$ python3 -q
>>> import numpy as np
>>> np.set_printoptions(precision=2, suppress=True, linewidth=100)
>>> def rnd(a):
...     return np.round(a, 2) + 0
... 
>>> J = np.array([[0, 4], [0, 0]])
>>> J
array([[0, 4],
       [0, 0]])
>>> r = np.linalg.matrix_rank(J)
>>> r
np.int64(1)
>>> ns = np.linalg.svd(J)[2][r:].T
>>> ns @ ns.T
array([[1., 0.],
       [0., 0.]])
>>> ns.shape
(2, 1)
>>> ns[:, 0] / ns[np.abs(ns[:, 0]).round(6).argmax(), 0]
array([ 1., -0.])
>>> [int(np.linalg.matrix_rank(np.delete(J, i, axis=0))) for i in range(2)]
[0, 1]
>>> U, sigma, vt = np.linalg.svd(J)
>>> V = vt[:(sigma > 1e-8).sum()]
>>> rng = np.random.default_rng(670856)
>>> x0 = J[1] + -1 * J[0] + rng.integers(2) * np.eye(2)[1]
>>> x0
array([ 0., -4.])
>>> rnd(np.linalg.norm(x0 - V.T @ V @ x0))
np.float64(0.0)
>>> np.diag(V.T @ V)
array([0., 1.])
>>> np.linalg.matrix_rank(np.vstack([J, x0]))
np.int64(1)
>>> data = np.load("mat.npy")
>>> rnd(data)
array([[ 1.  ,  0.  ,  0.  ],
       [ 0.  ,  0.5 , -0.87],
       [ 0.  ,  0.87,  0.5 ]])
>>> # 2 groups of indices that never mix
>>> rnd(np.linalg.pinv(data))
array([[ 1.  ,  0.  ,  0.  ],
       [ 0.  ,  0.5 ,  0.87],
       [ 0.  , -0.87,  0.5 ]])
>>> rnd(data @ data.T)
array([[1., 0., 0.],
       [0., 1., 0.],
       [0., 0., 1.]])
>>> lab = rng.permutation(3)
>>> lab
array([0, 2, 1])
>>> Y = data[lab][:, lab]
>>> rnd(np.diag(Y))
array([1. , 0.5, 0.5])
>>> q, V = np.linalg.qr(data[:, :2])[0], np.linalg.qr(data[:, 2:])[0]
>>> sigma = np.linalg.svd(q.T @ V, compute_uv=False)
>>> rnd(np.linalg.norm(q @ q.T - V @ V.T, 2))
np.float64(1.0)
>>> (sigma > 0.9).sum()
np.int64(0)
>>> rnd(sigma)
array([0.])
>>> u = np.array([0, 3, 0])
>>> Y = data + np.outer(u, np.eye(3)[1])
>>> np.linalg.matrix_rank(Y - data)
np.int64(1)
